$ python3 -q
>>> import numpy as np
>>> np.set_printoptions(precision=1, suppress=True, linewidth=160)
>>> X = np.load("w.npy")
>>> X
array([[ 0,  1, -5, -7, -4, -1,  3, -5,  0, -2, -3],
       [-1,  0,  4,  5, -1,  4, -2,  0,  5,  2,  2],
       [ 5, -4,  0,  1,  3, -2, -3, -4,  1,  1, -1],
       [ 7, -5, -1,  0, -3, -1,  2,  2, -6, -3, -2],
       [ 4,  1, -3,  3,  0,  5, -6,  1, -1, -7, -3],
       [ 1, -4,  2,  1, -5,  0,  7, -2,  1,  3,  1],
       [-3,  2,  3, -2,  6, -7,  0, -2,  2, -3, -3],
       [ 5,  0,  4, -2, -1,  2,  2,  0,  4,  6, -5],
       [ 0, -5, -1,  6,  1, -1, -2, -4,  0,  3,  2],
       [ 2, -2, -1,  3,  7, -3,  3, -6, -3,  0,  8],
       [ 3, -2,  1,  2,  3, -1,  3,  5, -2, -8,  0]])
>>> # rows and columns are dependent
>>> vec = np.array([3, 1, 1, 4, 2, 0, 4, 5, 1, 2, 3])
>>> np.round(np.linalg.eigvals(X).real, 1) + 0
array([0., 0., 0., 0., 0., 0., 0., 0., 0., 0., 0.])
>>> round(np.linalg.det(X), 1)
np.float64(0.0)
>>> vec @ X @ vec
np.int64(0)
>>> Q = np.linalg.solve(np.eye(11) - X, np.eye(11) + X)
>>> np.round(np.linalg.det(Q), 1)
np.float64(1.0)
>>> U, sv, vt = np.linalg.svd(X)
>>> np.argmax(sv[:-1] / (sv[1:] + 1e-6)) + 1
np.int64(10)
>>> sv.round(1) + 0
array([17.3, 17.3, 15.2, 15.2, 11.4, 11.4,  6.5,  6.5,  2.2,  2.2,  0. ])
>>> out = U[:, :10] @ np.diag(sv[:10]) @ vt[:10]
>>> np.linalg.matrix_rank(X, rtol=0.05)
np.int64(10)
>>> np.round(np.linalg.norm(X - out) / np.linalg.norm(X), 1)
np.float64(0.0)
>>> np.linalg.matrix_rank(out)
np.int64(10)
>>> np.round(np.abs(X - out).max(), 1)
np.float64(0.0)
>>> r0 = np.array([0, 2])
>>> np.convolve(X[1], r0)
array([ 0, -2,  0,  8, 10, -2,  8, -4,  0, 10,  4,  4])
>>> C2 = X.T @ X
>>> np.trace(C2), (X ** 2).sum()
(np.int64(1416), np.int64(1416))
>>> np.round(np.linalg.eigvalsh(C2)[::-1], 1) + 0
array([299.5, 299.5, 231.9, 231.9, 129.7, 129.7,  42. ,  42. ,   4.9,   4.9,   0. ])
>>> np.linalg.matrix_rank(C2)
np.int64(10)
>>> (X @ X.T).shape
(11, 11)
>>> C2
array([[139, -71,  -9,  21, -10,  21,   9,   5, -43, -28, -32],
       [-71,  96,   0, -56,   6,  16, -31,  28,  35, -15, -28],
       [ -9,   0,  83,  27,  18,  -3,  17,  25,  54,  52,  -3],
       [ 21, -56,  27, 142,  44,  33, -46,   4,  -1,   3,  74],
       [-10,   6,  18,  44, 156, -72, -34, -31,  -8, -42,  53],
       [ 21,  16,  -3,  33, -72, 111, -43,  47,  24,  14, -15],
       [  9, -31,  17, -46, -34, -43, 137, -14, -19,  26,  21],
       [  5,  28,  25,   4, -31,  47, -14, 131, -15, -59, -40],
       [-43,  35,  54,  -1,  -8,  24, -19, -15,  97,  73, -25],
       [-28, -15,  52,   3, -42,  14,  26, -59,  73, 194,  24],
       [-32, -28,  -3,  74,  53, -15,  21, -40, -25,  24, 130]])
>>> K = np.load("out4.npy")
>>> K
array([[ -1,   0,   1,   2,   3,   4,   5,   6,   7,   8],
       [  9,  10,  11,  12,  13,  14,  15,  16,  17,  18],
       [ 19,  20,  21,  22,  23,  24,  25,  26,  27,  28],
       [ 29,  30,  31,  32,  33,  34,  35,  36,  37,  38],
       [ 39,  40,  41,  42,  43,  44,  45,  46,  47,  48],
       [ 49,  50,  51,  52,  53,  54,  55,  56,  57,  58],
       [ 59,  60,  61,  62,  63,  64,  65,  66,  67,  68],
       [ 69,  70,  71,  72,  73,  74,  75,  76,  77,  78],
       [ 79,  80,  81,  82,  83,  84,  85,  86,  87,  88],
       [ 89,  90,  91,  92,  93,  94,  95,  96,  97,  98],
       [ 99, 100, 101, 102, 103, 104, 105, 106, 107, 108],
       [109, 110, 111, 112, 113, 114, 115, 116, 117, 118]])
>>> # looks like rank 2
>>> out = K / np.linalg.norm(K, axis=1, keepdims=True)
>>> C2 = out @ out.T
>>> (np.abs(C2) > 0.9).astype(int)
array([[1, 0, 0, 0, 0, 0, 0, 0, 0, 0, 0, 0],
       [0, 1, 1, 1, 1, 1, 1, 1, 1, 1, 1, 1],
       [0, 1, 1, 1, 1, 1, 1, 1, 1, 1, 1, 1],
       [0, 1, 1, 1, 1, 1, 1, 1, 1, 1, 1, 1],
       [0, 1, 1, 1, 1, 1, 1, 1, 1, 1, 1, 1],
       [0, 1, 1, 1, 1, 1, 1, 1, 1, 1, 1, 1],
       [0, 1, 1, 1, 1, 1, 1, 1, 1, 1, 1, 1],
       [0, 1, 1, 1, 1, 1, 1, 1, 1, 1, 1, 1],
       [0, 1, 1, 1, 1, 1, 1, 1, 1, 1, 1, 1],
       [0, 1, 1, 1, 1, 1, 1, 1, 1, 1, 1, 1],
       [0, 1, 1, 1, 1, 1, 1, 1, 1, 1, 1, 1],
       [0, 1, 1, 1, 1, 1, 1, 1, 1, 1, 1, 1]])
>>> round(float(np.degrees(np.arccos(np.clip(C2[1, 7], -1, 1)))), 1)
9.8
>>> data = np.load("arr.npy")
>>> data
array([[ -9.3,  23. ,  -3. ],
       [ -9.9,  24.7,  -2.7],
       [ -9.8,  23.9,  -3.5],
       [ -7.4,  22.7,  -3.1],
       [ -9.5,  23.7,  -4.7],
       [ -8.9,  25.1,  -2.2],
       [ -7.9,  23.8,  -3.5],
       [ -9.1,  23.4,  -2.9],
       [ -9.4,  24.9,  -4.4],
       [ -9.5,  24.6,  -2.9],
       [ -8.2,  24.2,  -3.1],
       [ -9.8,  23.9,  -3. ],
       [ -7.7,  20.9,  -2.3],
       [ -7.8,  24.7,  -3.2],
       [ -9.9,  23.6,  -2.9],
       [ -7.5,  24.9,  -2.4],
       [-10.2,  23.2,  -2.1],
       [ -9.9,  24.5,  -4.4]])
>>> cent = data[[3, 1]].astype(float)
>>> for _ in range(3):
...     labels = np.linalg.norm(data[:, None] - cent, axis=-1).argmin(axis=1)
...     cent = np.array([data[labels == j].mean(axis=0) for j in range(2)])
... 
>>> labels
array([1, 1, 1, 0, 1, 1, 0, 1, 1, 1, 0, 1, 0, 0, 1, 0, 1, 1])
>>> cent[1] - cent[0]
array([-1.9,  0.5, -0.3])
>>> cent
array([[-7.8, 23.5, -2.9],
       [-9.6, 24. , -3.2]])
>>> r0, g = cent[0], cent[1]
>>> round(float(r0 @ g), 1)
649.6
>>> round(r0 @ r0, 1)
np.float64(622.5)
>>> p = (r0 @ g) / (r0 @ r0) * r0
>>> p
array([-8.1, 24.6, -3.1])
>>> round(np.linalg.norm(r0 + g) ** 2 + np.linalg.norm(r0 - g) ** 2, 1)
np.float64(2606.1)
>>> round((g - p) @ r0, 1)
np.float64(-0.0)
>>> np.linalg.matrix_rank(np.outer(r0, g))
np.int64(1)
>>> M = np.loadtxt("layer13.csv", delimiter=",")
>>> M
array([[0., 0., 1., 0., 0., 1., 0., 0., 1., 0., 0., 1., 0.],
       [0., 0., 0., 1., 0., 0., 0., 1., 1., 0., 0., 0., 0.],
       [1., 0., 0., 0., 0., 0., 0., 0., 0., 0., 0., 0., 0.],
       [0., 1., 0., 0., 0., 0., 0., 0., 0., 0., 0., 0., 0.],
       [0., 0., 0., 0., 0., 0., 0., 1., 0., 0., 0., 0., 0.],
       [1., 0., 0., 0., 0., 0., 1., 1., 0., 1., 0., 0., 0.],
       [0., 0., 0., 0., 0., 1., 0., 0., 0., 0., 1., 1., 0.],
       [0., 1., 0., 0., 1., 1., 0., 0., 0., 1., 0., 0., 0.],
       [1., 1., 0., 0., 0., 0., 0., 0., 0., 0., 0., 0., 0.],
       [0., 0., 0., 0., 0., 1., 0., 1., 0., 0., 0., 1., 0.],
       [0., 0., 0., 0., 0., 0., 1., 0., 0., 0., 0., 0., 0.],
       [1., 0., 0., 0., 0., 0., 1., 0., 0., 1., 0., 0., 1.],
       [0., 0., 0., 0., 0., 0., 0., 0., 0., 0., 0., 1., 0.]])
>>> # looks like rank 12
>>> np.linalg.lstsq(M[:-1].T, M[-1])[2]
np.int32(11)
>>> np.allclose(M[:-1].T @ np.linalg.lstsq(M[:-1].T, M[-1])[0], M[-1])
False
>>> arr = np.loadtxt("mat.csv", delimiter=",")
>>> arr
array([[ 0.,  0.,  0.,  0.,  0., -2.],
       [ 0.,  0.,  0.,  0.,  0.,  0.],
       [ 0.,  1.,  0.,  0.,  0.,  0.],
       [ 0.,  0.,  0.,  0.,  0.,  0.],
       [ 0.,  0.,  0.,  2.,  0.,  0.],
       [ 0.,  0.,  0.,  0.,  2.,  0.]])
>>> # splits into 2 blocks
>>> rng = np.random.default_rng(879032)
>>> labels = rng.permutation(6)
>>> labels
array([3, 0, 2, 1, 4, 5])
>>> out = arr[labels][:, labels]
>>> round(float(np.linalg.det(out)), 1), round(np.linalg.det(arr[labels]), 1)
(0.0, np.float64(0.0))
>>> out
array([[ 0.,  0.,  0.,  0.,  0.,  0.],
       [ 0.,  0.,  0.,  0.,  0., -2.],
       [ 0.,  0.,  0.,  1.,  0.,  0.],
       [ 0.,  0.,  0.,  0.,  0.,  0.],
       [ 2.,  0.,  0.,  0.,  0.,  0.],
       [ 0.,  0.,  0.,  0.,  2.,  0.]])
>>> np.diag(out)
array([0., 0., 0., 0., 0., 0.])
